$ ipython --no-banner

In [1]: import numpy as np

In [2]: from numpy import linalg as LA

In [3]: np.set_printoptions(precision=3, suppress=True, linewidth=100)

In [4]: E = np.loadtxt("data.csv", delimiter=",")

In [5]: E
Out[5]: 
array([[  5.,   8.,  -9.,  -8.,  -6.,  -4.],
       [  5.,   8.,  -9.,  -8.,  -6.,  -4.],
       [ 10.,  16., -18., -16., -12.,  -8.],
       [  0.,   0.,   0.,   0.,   0.,   0.],
       [ 10.,  16., -18., -16., -12.,  -8.],
       [ 10.,  16., -18., -16., -12.,  -8.],
       [  0.,   0.,   0.,   0.,   0.,   0.],
       [  0.,   0.,   0.,   0.,   0.,   0.],
       [  5.,   8.,  -9.,  -8.,  -6.,  -4.]])

In [6]: LA.matrix_rank(E, rtol=0.1)
Out[6]: np.int64(1)

In [7]: [round(float(x), 3) for x in LA.svd(E, compute_uv=False)[:3]]
Out[7]: [65.498, 0.0, 0.0]

In [8]: rk = LA.matrix_rank(E)

In [9]: rk
Out[9]: np.int64(1)

In [10]: N = LA.svd(E)[2][rk:].T

In [11]: np.allclose(E @ N, 0)
Out[11]: True

In [12]: LA.matrix_rank(E.T @ E), LA.matrix_rank(E @ E.T)
Out[12]: (np.int64(1), np.int64(1))

In [13]: np.allclose(E[:-1].T @ LA.lstsq(E[:-1].T, E[-1])[0], E[-1])
Out[13]: True

In [14]: try:
    ...:     LA.inv(E)
    ...: except LA.LinAlgError as e:
    ...:     print(repr(e))
    ...: 
LinAlgError('Last 2 dimensions of the array must be square')

In [15]: np.unique(E.round(6), axis=0).shape
Out[15]: (3, 6)

In [16]: mat = np.load("m.npy")

In [17]: mat
Out[17]: 
array([[ 1.211,  0.84 ,  3.72 , -1.695, -0.475],
       [-0.635,  0.893,  5.053, -2.458, -2.84 ],
       [ 1.981,  1.965,  5.368, -3.288, -0.794],
       [ 1.392, -0.084,  4.976, -1.306, -1.706],
       [ 1.114,  2.666,  6.232, -2.677, -0.396],
       [ 0.034, -1.581, -0.587,  4.787, -6.476],
       [ 2.194, -3.711,  1.105,  1.383,  2.347],
       [ 0.951, -6.296,  0.172,  0.605,  2.423],
       [ 1.305,  0.625,  7.233, -3.474, -1.834],
       [ 2.054, -0.816, -0.314,  4.727, -5.695],
       [ 1.151, -5.451,  1.121,  0.943,  2.335]])

In [18]: rng = np.random.default_rng(4415)

In [19]: Y = mat + rng.integers(-2, 3, (11, 3)) @ rng.integers(-2, 3, (3, 5))

In [20]: Y
Out[20]: 
array([[  7.211,  -5.16 ,   0.72 ,   1.305,   1.525],
       [  2.365,  -0.107,   6.053,   0.542,  -0.84 ],
       [ -1.019,   6.965,   6.368,  -3.288,   0.206],
       [  0.392,  -1.084,   7.976,  -3.306,  -4.706],
       [  0.114,   1.666,   6.232,  -4.677,  -2.396],
       [  8.034,  -5.581,  -0.587,  11.787,  -1.476],
       [ -6.806,   3.289,   3.105,  -4.617,  -1.653],
       [  3.951, -11.296,  -0.828,   0.605,   1.423],
       [ -1.695,   1.625,   9.233,  -6.474,  -4.834],
       [  6.054,  -8.816,  -0.314,   3.727,  -8.695],
       [ -2.849,   2.549,   4.121,   1.943,   4.335]])

In [21]: Y - mat
Out[21]: 
array([[ 6., -6., -3.,  3.,  2.],
       [ 3., -1.,  1.,  3.,  2.],
       [-3.,  5.,  1.,  0.,  1.],
       [-1., -1.,  3., -2., -3.],
       [-1., -1.,  0., -2., -2.],
       [ 8., -4.,  0.,  7.,  5.],
       [-9.,  7.,  2., -6., -4.],
       [ 3., -5., -1.,  0., -1.],
       [-3.,  1.,  2., -3., -3.],
       [ 4., -8.,  0., -1., -3.],
       [-4.,  8.,  3.,  1.,  2.]])

In [22]: D = LA.norm(Y[:, None] - Y[None], axis=-1)

In [23]: (D + 1e9 * np.eye(11)).round(6).argmin(axis=1)
Out[23]: array([7, 4, 4, 4, 3, 0, 4, 0, 4, 7, 1])

In [24]: D.mean(axis=1).argmax()
Out[24]: np.int64(5)

In [25]: np.flatnonzero(D[5] < D.mean() / 2)
Out[25]: array([5])

In [26]: D.shape
Out[26]: (11, 11)

In [27]: np.unravel_index(D.round(6).argmax(), D.shape)
Out[27]: (np.int64(5), np.int64(8))

In [28]: D[5]
Out[28]: array([11.02 , 15.266, 22.756, 19.753, 20.824,  0.   , 24.118, 13.522, 24.244, 11.469, 18.368])

In [29]: D[5].round(6).argsort(kind="stable")[:4]
Out[29]: array([5, 0, 9, 7])

In [30]: LA.matrix_rank(D ** 2)
Out[30]: np.int64(7)

In [31]: mat @ mat
Traceback (most recent call last):
  Cell In[31], line 1
    mat @ mat
ValueError: matmul: Input operand 1 has a mismatch in its core dimension 0, with gufunc signature (n?,k),(k,m?)->(n?,m?) (size 11 is different from 5)


In [32]: cov = mat.T @ mat

In [33]: round(np.trace(cov), 3), np.round((mat ** 2).sum(), 3)
Out[33]: (np.float64(503.8), np.float64(503.8))

In [34]: (mat @ mat.T).shape
Out[34]: (11, 11)

In [35]: LA.svd(mat, compute_uv=False) ** 2
Out[35]: array([258.6  , 128.818, 103.877,  10.846,   1.659])

In [36]: np.diag(cov)
Out[36]: array([ 21.939,  99.159, 187.052,  89.094, 106.556])

In [37]: LA.matrix_rank(cov)
Out[37]: np.int64(5)

In [38]: arr = np.load("dump.npy")

In [39]: arr
Out[39]: 
array([[ 2.577, -0.779, -0.622, -0.498],
       [-0.779, -0.491, -0.848,  0.94 ],
       [-0.622, -0.848, -1.325,  1.244],
       [-0.498,  0.94 ,  1.244, -0.761]])

In [40]: U, sigma, Vt = LA.svd(arr)

In [41]: np.argmax(sigma[:-1] / (sigma[1:] + 1e-6)) + 1
Out[41]: np.int64(2)

In [42]: sigma.round(3) + 0
Out[42]: array([3., 3., 0., 0.])

In [43]: Y = U[:, :2] @ np.diag(sigma[:2]) @ Vt[:2]

In [44]: np.round(LA.norm(arr - Y) / LA.norm(arr), 3)
Out[44]: np.float64(0.0)

In [45]: round(LA.norm(arr - Y, 2), 3), round(sigma[2], 3)
Out[45]: (np.float64(0.0), np.float64(0.0))

In [46]: Y
Out[46]: 
array([[ 2.577, -0.779, -0.622, -0.498],
       [-0.779, -0.491, -0.848,  0.94 ],
       [-0.622, -0.848, -1.325,  1.244],
       [-0.498,  0.94 ,  1.244, -0.761]])

In [47]: LA.matrix_rank(Y)
Out[47]: np.int64(2)

In [48]: LA.cond(arr) > 100
Out[48]: np.True_

In [49]: round(LA.eigvalsh(arr).min(), 3)
Out[49]: np.float64(-3.0)

In [50]: proj = np.triu(np.array([[-1, -4, 5, -2], [-5, -1, -4, -1], [4, -2, -3, -5], [-5, -2, 3, 4]]), 1) + np.eye(4)

In [51]: Y = proj @ arr @ LA.inv(proj)

In [52]: np.round(LA.det(Y), 3)
Out[52]: np.float64(0.0)

In [53]: np.round(np.trace(Y), 3), round(np.trace(arr), 3)
Out[53]: (np.float64(0.0), np.float64(-0.0))

In [54]: LA.matrix_rank(Y)
Out[54]: np.int64(2)

In [55]: rk = LA.matrix_rank(arr)

In [56]: rk
Out[56]: np.int64(2)

In [57]: N = LA.svd(arr)[2][rk:].T

In [58]: LA.matrix_rank(arr.T @ arr), LA.matrix_rank(arr @ arr.T)
Out[58]: (np.int64(2), np.int64(2))

In [59]: N.shape
Out[59]: (4, 2)

In [60]: np.allclose(arr @ N, 0)
Out[60]: True

In [61]: M = np.loadtxt("sample19.csv", delimiter=",")

In [62]: M
Out[62]: 
array([[-1.958,  1.33 ,  1.61 ,  0.272, -0.449, -3.261,  0.426, -2.049],
       [-2.205,  1.454,  1.67 ,  0.042, -0.336, -3.283,  0.429, -2.022],
       [-0.962,  2.885, -0.232,  0.58 ,  2.36 ,  0.652, -2.437, -2.363],
       [ 3.711, -5.558, -1.325, -0.991, -3.363,  2.583,  3.249,  5.791],
       [ 0.488, -1.497,  0.173, -0.454, -1.165, -0.41 ,  1.261,  1.272],
       [ 1.941, -2.834, -0.727, -0.386, -1.805,  1.426,  1.436,  2.682],
       [ 0.197,  0.   ,  0.072,  0.073, -0.141,  0.024,  0.066,  0.08 ],
       [ 1.598, -0.142, -1.792,  0.106,  1.736,  3.543, -1.472,  0.973],
       [-0.312, -1.301,  1.075, -0.456, -2.28 , -2.074,  1.99 ,  0.552],
       [-2.253,  4.094,  0.619,  0.67 ,  3.147, -0.755, -2.765, -3.986],
       [ 0.029, -0.08 ,  0.071, -0.13 , -0.03 ,  0.042,  0.104, -0.021],
       [ 2.649, -2.828, -1.617, -0.322, -0.967,  3.017,  0.658,  3.356],
       [ 1.539, -0.088, -1.746,  0.307,  1.847,  3.606, -1.486,  0.954],
       [ 0.973, -2.874,  0.163, -0.496, -2.41 , -0.573,  2.385,  2.38 ]])

In [63]: [round(float(x), 3) for x in LA.svd(M, compute_uv=False)[:3]]
Out[63]: [17.338, 10.39, 0.571]

In [64]: np.argsort(-LA.norm(M, axis=0).round(6), kind="stable")[:3]
Out[64]: array([7, 1, 5])

In [65]: LA.matrix_rank(M, rtol=0.1)
Out[65]: np.int64(2)

In [66]: W1 = np.array([[-1, 0], [2, 2], [1, -1], [-1, 2], [1, 0], [1, 0], [0, 0], [0, -2]])

In [67]: coef = np.array([-2, -3])

In [68]: H = np.maximum(M @ W1 + coef, 0)

In [69]: (H > 0).astype(int)
Out[69]: 
array([[1, 1],
       [1, 1],
       [1, 1],
       [0, 0],
       [0, 0],
       [0, 0],
       [0, 0],
       [0, 0],
       [0, 0],
       [1, 1],
       [0, 0],
       [0, 0],
       [0, 0],
       [0, 0]])

In [70]: W2 = np.array([[-3, -2, -2], [3, -3, -1]])

In [71]: W1 @ W2
Out[71]: 
array([[  3,   2,   2],
       [  0, -10,  -6],
       [ -6,   1,  -1],
       [  9,  -4,   0],
       [ -3,  -2,  -2],
       [ -3,  -2,  -2],
       [  0,   0,   0],
       [ -6,   6,   2]])

In [72]: W0 = np.array([[-4, -4, 5, 2],
    ...:     [-4, 5, -1, 4],
    ...:     [-3, -4, 2, 3],
    ...:     [-3, -4, 4, 0],
    ...:     [1, -2, -4, -5]])

In [73]: W0[-1] = W0[0] + 5 * W0[1]

In [74]: W0
Out[74]: 
array([[ -4,  -4,   5,   2],
       [ -4,   5,  -1,   4],
       [ -3,  -4,   2,   3],
       [ -3,  -4,   4,   0],
       [-24,  21,   0,  22]])

In [75]: # row 4 is much longer than the rest

In [76]: np.round(LA.norm(W0[3] - W0[1]), 3)
Out[76]: np.float64(11.091)

In [77]: LA.norm(W0, axis=1)
Out[77]: array([ 7.81 ,  7.616,  6.164,  6.403, 38.743])

In [78]: round(LA.norm(W0, 2), 3)
Out[78]: np.float64(39.507)

In [79]: W0[3] @ W0[1]
Out[79]: np.int64(-12)

In [80]: round(LA.norm(W0[3], 1), 3), round(LA.norm(W0[3], np.inf), 3)
Out[80]: (np.float64(11.0), np.float64(4.0))

In [81]: W1 = np.array([[1, -1, 0, 2], [-2, 2, 1, 3], [1, 2, 2, 3], [3, -2, 3, 1]])

In [82]: coef = np.array([-2, -1, 0, 1])

In [83]: H = np.maximum(W0 @ W1 + coef, 0)

In [84]: (H > 0).astype(int)
Out[84]: 
array([[1, 1, 1, 0],
       [0, 1, 1, 1],
       [1, 0, 1, 0],
       [1, 1, 1, 0],
       [0, 1, 1, 1]])

In [85]: W2 = np.array([[1, 1, 2], [3, 2, 2], [2, 3, 0], [1, 1, 2]])

In [86]: (H @ W2).round(6).argmax(axis=1)
Out[86]: array([1, 1, 1, 1, 1])

In [87]: H @ W2
Out[87]: 
array([[ 40,  51,  28],
       [ 48,  60,  24],
       [ 32,  41,  28],
       [ 21,  23,  18],
       [275, 341, 118]])

In [88]: x0 = np.array([3, 1, 0, 3])

In [89]: h = np.maximum(W0 @ x0, 0)

In [90]: h
Out[90]: array([ 0,  5,  0,  0, 15])

In [91]: J = np.load("layer5.npy")

In [92]: J
Out[92]: 
array([[ -7.,   4.,  -1.,  -1.],
       [-12.,   7.,  -1.,  -3.],
       [  0.,   0.,   1.,  -2.],
       [  0.,   0.,   1.,  -2.]])

In [93]: np.round(J @ LA.pinv(J) @ J, 3) + 0
Out[93]: 
array([[ -7.,   4.,  -1.,  -1.],
       [-12.,   7.,  -1.,  -3.],
       [  0.,   0.,   1.,  -2.],
       [  0.,   0.,   1.,  -2.]])

In [94]: LA.lstsq(J[:-1].T, J[-1])[2]
Out[94]: np.int32(3)

In [95]: np.allclose(J[:-1].T @ LA.lstsq(J[:-1].T, J[-1])[0], J[-1])
Out[95]: True

In [96]: np.round(np.trace(LA.pinv(J) @ J), 3)
Out[96]: np.float64(3.0)

In [97]: Y = J / np.sqrt((J ** 2).mean(axis=1, keepdims=True))

In [98]: LA.matrix_rank(J - J.mean(axis=1, keepdims=True))
Out[98]: np.int64(3)

In [99]: Y[2]
Out[99]: array([ 0.   ,  0.   ,  0.894, -1.789])

In [100]: np.allclose(J @ J.T, J.T @ J)
Out[100]: False

In [101]: J @ J
Out[101]: 
array([[ 1.,  0.,  1., -1.],
       [ 0.,  1.,  1., -1.],
       [ 0.,  0., -1.,  2.],
       [ 0.,  0., -1.,  2.]])

In [102]: (J - J.T) / 2
Out[102]: 
array([[ 0. ,  8. , -0.5, -0.5],
       [-8. ,  0. , -0.5, -1.5],
       [ 0.5,  0.5,  0. , -1.5],
       [ 0.5,  1.5,  1.5,  0. ]])

In [103]: round(np.abs(LA.eigvals(J)).max(), 3)
Out[103]: np.float64(1.0)

In [104]: LA.eigvals(J)
Out[104]: array([-1.,  1.,  0., -1.])

In [105]: np.einsum("ij,ji->", J, J)
Out[105]: np.float64(3.0)

In [106]: np.poly(J)
Out[106]: array([ 1.,  1., -1., -1.,  0.])

In [107]: U, sigma, Vt = LA.svd(J)

In [108]: evecs = Vt[:(sigma > 1e-8).sum()]

In [109]: x0 = J[1] + 4 * J[0] + rng.integers(2) * np.eye(4)[3]

In [110]: x0
Out[110]: array([-40.,  23.,  -5.,  -7.])

In [111]: LA.matrix_rank(np.vstack([J, x0]))
Out[111]: np.int64(3)

In [112]: evecs.T @ evecs
Out[112]: 
array([[ 0.857, -0.143,  0.286,  0.143],
       [-0.143,  0.857,  0.286,  0.143],
       [ 0.286,  0.286,  0.429, -0.286],
       [ 0.143,  0.143, -0.286,  0.857]])

In [113]: np.allclose(evecs.T @ evecs @ x0, x0)
Out[113]: True

In [114]: F = np.load("x.npy")

In [115]: F
Out[115]: 
array([[0.141, 0.141, 0.141, 0.234, 0.141, 0.047, 0.047, 0.047],
       [0.141, 0.141, 0.141, 0.234, 0.141, 0.047, 0.047, 0.047],
       [0.141, 0.141, 0.141, 0.234, 0.141, 0.047, 0.047, 0.047],
       [0.234, 0.234, 0.234, 0.391, 0.234, 0.078, 0.078, 0.078],
       [0.141, 0.141, 0.141, 0.234, 0.141, 0.047, 0.047, 0.047],
       [0.047, 0.047, 0.047, 0.078, 0.047, 0.016, 0.016, 0.016],
       [0.047, 0.047, 0.047, 0.078, 0.047, 0.016, 0.016, 0.016],
       [0.047, 0.047, 0.047, 0.078, 0.047, 0.016, 0.016, 0.016]])

In [116]: x0 = np.array([2, -5, -4, 0, -5, -4, -1, -4])

In [117]: h = np.maximum(F @ x0, 0)

In [118]: np.tanh(F @ x0)
Out[118]: array([-0.971, -0.971, -0.971, -0.998, -0.971, -0.606, -0.606, -0.606])

In [119]: np.maximum(F @ (3 * x0), 0)
Out[119]: array([0., 0., 0., 0., 0., 0., 0., 0.])

In [120]: F.T @ h
Out[120]: array([0., 0., 0., 0., 0., 0., 0., 0.])

In [121]: np.maximum(F @ x0, 0) - np.maximum(-F @ x0, 0)
Out[121]: array([-2.109, -2.109, -2.109, -3.516, -2.109, -0.703, -0.703, -0.703])
